$ ipython --no-banner

In [1]: import numpy as np

In [2]: from numpy import linalg as LA

In [3]: np.set_printoptions(precision=3, suppress=True, linewidth=160)

In [4]: M = np.load("dump.npy")

In [5]: print(M)
[[-4  0  0  0]
 [ 0  4  0  0]
 [ 0  0 -1  0]
 [ 0  0  0 -1]]

In [6]: LA.determinant(M)
Traceback (most recent call last):
  Cell In[6], line 1
    LA.determinant(M)
AttributeError: module 'numpy.linalg' has no attribute 'determinant'


In [7]: print(np.trace(M))
-2

In [8]: assert M == M.T
Traceback (most recent call last):
  Cell In[8], line 1
    assert M == M.T
ValueError: The truth value of an array with more than one element is ambiguous. Use a.any() or a.all()


In [9]: print((M - M.T) / 2)
[[0. 0. 0. 0.]
 [0. 0. 0. 0.]
 [0. 0. 0. 0.]
 [0. 0. 0. 0.]]

In [10]: print(np.sort(np.abs(LA.eigvals(M))))
[1. 1. 4. 4.]

In [11]: print(LA.matrix_power(M, 4))
[[256   0   0   0]
 [  0 256   0   0]
 [  0   0   1   0]
 [  0   0   0   1]]

In [12]: vec = np.array([3, 2, -3, 2])

In [13]: rhs = M @ vec

In [14]: print(rhs)
[-12   8   3  -2]

In [15]: print(LA.solve(M, rhs + M[:, 1]))
[ 3.  3. -3.  2.]

In [16]: W0 = np.loadtxt("arr.csv", delimiter=",")

In [17]: print(W0)
[[-2. -2. -3.  1.  3.  2. -2. -3. -1.]
 [ 0.  2.  1.  0.  0. -2.  3. -1. -2.]
 [ 0.  0.  1. -1.  3. -3.  0. -1.  2.]
 [ 0.  0.  0.  0.  1.  2. -1.  2.  0.]
 [ 0.  0.  0.  0.  1. -3.  0.  2. -2.]
 [ 0.  0.  0.  0.  0.  0.  3.  3. -2.]
 [ 0.  0.  0.  0.  0.  0. -2.  3.  2.]
 [ 0.  0.  0.  0.  0.  0.  0.  2. -1.]
 [ 0.  0.  0.  0.  0.  0.  0.  0. -3.]]

In [18]: f, v = W0[1], W0[2]

In [19]: print(f @ v)
4.0

In [20]: print(f @ f)
23.0

In [21]: pr = (f @ v) / (f @ f) * f

In [22]: print(round(LA.norm(f + v) ** 2 + LA.norm(f - v) ** 2, 3))
96.0

In [23]: print(np.outer(f, v))
[[ 0.  0.  0. -0.  0. -0.  0. -0.  0.]
 [ 0.  0.  2. -2.  6. -6.  0. -2.  4.]
 [ 0.  0.  1. -1.  3. -3.  0. -1.  2.]
 [ 0.  0.  0. -0.  0. -0.  0. -0.  0.]
 [ 0.  0.  0. -0.  0. -0.  0. -0.  0.]
 [-0. -0. -2.  2. -6.  6. -0.  2. -4.]
 [ 0.  0.  3. -3.  9. -9.  0. -3.  6.]
 [-0. -0. -1.  1. -3.  3. -0.  1. -2.]
 [-0. -0. -2.  2. -6.  6. -0.  2. -4.]]

In [24]: print(np.round((v - pr) @ f, 3))
0.0

In [25]: print(LA.matrix_rank(np.outer(f, v)))
1

In [26]: U, sv, vt = LA.svd(W0)

In [27]: print(sv.round(3) + 0)
[7.984 6.319 5.902 4.888 2.683 1.723 1.181 0.213 0.   ]

In [28]: print(np.argmax(sv[:-1] / (sv[1:] + 1e-6)) + 1)
8

In [29]: out = U[:, :8] @ np.diag(sv[:8]) @ vt[:8]

In [30]: print(np.round(np.abs(W0 - out).max(), 3))
0.0

In [31]: print(LA.matrix_rank(out))
8

In [32]: print(out.round(3) + 0)
[[-2. -2. -3.  1.  3.  2. -2. -3. -1.]
 [ 0.  2.  1.  0.  0. -2.  3. -1. -2.]
 [ 0.  0.  1. -1.  3. -3.  0. -1.  2.]
 [ 0.  0.  0.  0.  1.  2. -1.  2.  0.]
 [ 0.  0.  0.  0.  1. -3.  0.  2. -2.]
 [ 0.  0.  0.  0.  0.  0.  3.  3. -2.]
 [ 0.  0.  0.  0.  0.  0. -2.  3.  2.]
 [ 0.  0.  0.  0.  0.  0.  0.  2. -1.]
 [ 0.  0.  0.  0.  0.  0.  0.  0. -3.]]

In [33]: print(LA.matrix_rank(W0, rtol=0.05))
7
